$ ipython --no-banner

In [1]: import numpy as np

In [2]: np.set_printoptions(precision=3, suppress=True, linewidth=160, floatmode="fixed")

In [3]: A = np.load("test14.npy")

In [4]: A
Out[4]: 
array([[ 8,  4, -3],
       [ 5,  7,  0],
       [-6, -3, -5],
       [ 3, -3, -3]])

In [5]: r0, v = A[3], A[1]

In [6]: r0 @ r0
Out[6]: np.int64(27)

In [7]: p = (r0 @ v) / (r0 @ r0) * r0

In [8]: p
Out[8]: array([-0.667,  0.667,  0.667])

In [9]: print(np.outer(r0, v))
[[ 15  21   0]
 [-15 -21   0]
 [-15 -21   0]]

In [10]: v - p
Out[10]: array([ 5.667,  6.333, -0.667])

In [11]: proj = A @ np.linalg.solve(A.T @ A, A.T)

In [12]: np.round(proj @ A[:, 2], 3) + 0
Out[12]: array([-3.000,  0.000, -5.000, -3.000])

In [13]: np.allclose(proj @ proj, proj)
Out[13]: True

In [14]: out = np.c_[A[:, :2] @ np.array([[1, 2], [4, 2]]), np.array([2, 1, 2, 0])]

In [15]: out
Out[15]: 
array([[ 24,  24,   2],
       [ 33,  24,   1],
       [-18, -18,   2],
       [ -9,   0,   0]])

In [16]: np.round(np.linalg.lstsq(A, out[:, 0])[0], 3) + 0
Out[16]: array([1.000, 4.000, 0.000])

In [17]: X = np.load("sample18.npy")

In [18]: X
Out[18]: 
array([[-3.155,  2.566, -2.908],
       [-3.868,  0.892, -3.040],
       [-2.327, -3.388,  2.847],
       [-2.194, -4.288, -1.340],
       [-2.564, -3.728, -2.128],
       [-3.633, -3.205, -1.235],
       [ 1.449,  1.493,  4.547],
       [ 4.784,  1.140, -0.903],
       [ 3.797, -2.210, -2.387],
       [-2.131,  3.103, -3.291],
       [-1.196,  2.930,  3.871],
       [ 1.224,  2.944,  3.852],
       [-2.984,  1.073, -3.866],
       [-0.250, -0.112,  4.993],
       [-4.493,  0.487,  2.139],
       [ 2.856,  1.106, -3.952],
       [-2.822, -3.037, -2.795],
       [-4.023,  1.745, -2.402],
       [ 1.863, -4.173,  2.028],
       [ 0.817,  1.050,  4.820],
       [-2.025, -4.323, -1.487],
       [ 4.376, -2.160,  1.086]])

In [19]: Ac = (X - X.mean(axis=0)) / X.std(axis=0)

In [20]: np.argwhere(np.abs(Ac) > 2)
Out[20]: array([], shape=(0, 2), dtype=int64)

In [21]: coef = np.linalg.lstsq(np.delete(Ac, 0, axis=1), Ac[:, 0])[0]

In [22]: coef
Out[22]: array([-0.002,  0.255])

In [23]: np.round(1 - np.var(Ac[:, 0] - np.delete(Ac, 0, axis=1) @ coef), 3)
Out[23]: np.float64(0.065)
